% ipython --no-banner

In [1]: import numpy as np

In [2]: from numpy import linalg as LA

In [3]: np.set_printoptions(precision=2, suppress=True, linewidth=160, legacy="1.25")

In [4]: rd = lambda a: np.round(a, 2) + 0

In [5]: A = np.load("data.npy")

In [6]: A
Out[6]: 
array([[-3, -2, -2, -1,  3, -4],
       [-4, -3, -3, -2,  2, -5],
       [-6, -5, -5, -4,  0, -7],
       [-1,  0,  0,  1,  5, -2],
       [-6, -5, -5, -4,  0, -7],
       [-7, -6, -6, -5, -1, -8]])

In [7]: rng = np.random.default_rng(201081)

In [8]: lab = rng.permutation(6)

In [9]: lab
Out[9]: array([4, 1, 2, 5, 3, 0])

In [10]: B = A[lab][:, lab]

In [11]: np.trace(B)
Out[11]: -18

In [12]: B
Out[12]: 
array([[ 0, -5, -5, -7, -4, -6],
       [ 2, -3, -3, -5, -2, -4],
       [ 0, -5, -5, -7, -4, -6],
       [-1, -6, -6, -8, -5, -7],
       [ 5,  0,  0, -2,  1, -1],
       [ 3, -2, -2, -4, -1, -3]])

In [13]: rd(LA.det(B)), rd(LA.det(A[lab]))
Out[13]: (0.0, 0.0)

In [14]: B.reshape(-1, 2)
Out[14]: 
array([[ 0, -5],
       [-5, -7],
       [-4, -6],
       [ 2, -3],
       [-3, -5],
       [-2, -4],
       [ 0, -5],
       [-5, -7],
       [-4, -6],
       [-1, -6],
       [-6, -8],
       [-5, -7],
       [ 5,  0],
       [ 0, -2],
       [ 1, -1],
       [ 3, -2],
       [-2, -4],
       [-1, -3]])

In [15]: B.reshape(2, -1)
Out[15]: 
array([[ 0, -5, -5, -7, -4, -6,  2, -3, -3, -5, -2, -4,  0, -5, -5, -7, -4, -6],
       [-1, -6, -6, -8, -5, -7,  5,  0,  0, -2,  1, -1,  3, -2, -2, -4, -1, -3]])

In [16]: B.ravel(order="F")
Out[16]: array([ 0,  2,  0, -1,  5,  3, -5, -3, -5, -6,  0, -2, -5, -3, -5, -6,  0, -2, -7, -5, -7, -8, -2, -4, -4, -2, -4, -5,  1, -1, -6, -4, -6, -7, -1, -3])

In [17]: t3 = B.reshape(6, 2, -1)

In [18]: t3.sum(axis=1)
Out[18]: 
array([[ -7,  -9, -11],
       [ -3,  -5,  -7],
       [ -7,  -9, -11],
       [ -9, -11, -13],
       [  3,   1,  -1],
       [ -1,  -3,  -5]])

In [19]: np.swapaxes(t3, 1, 2)[1]
Out[19]: 
array([[ 2, -5],
       [-3, -2],
       [-3, -4]])

In [20]: np.einsum("ihd,ihd->ih", t3, t3)
Out[20]: 
array([[ 50, 101],
       [ 22,  45],
       [ 50, 101],
       [ 73, 138],
       [ 25,   6],
       [ 17,  26]])

In [21]: t3.transpose(1, 0, 2)
Out[21]: 
array([[[ 0, -5, -5],
        [ 2, -3, -3],
        [ 0, -5, -5],
        [-1, -6, -6],
        [ 5,  0,  0],
        [ 3, -2, -2]],

       [[-7, -4, -6],
        [-5, -2, -4],
        [-7, -4, -6],
        [-8, -5, -7],
        [-2,  1, -1],
        [-4, -1, -3]]])
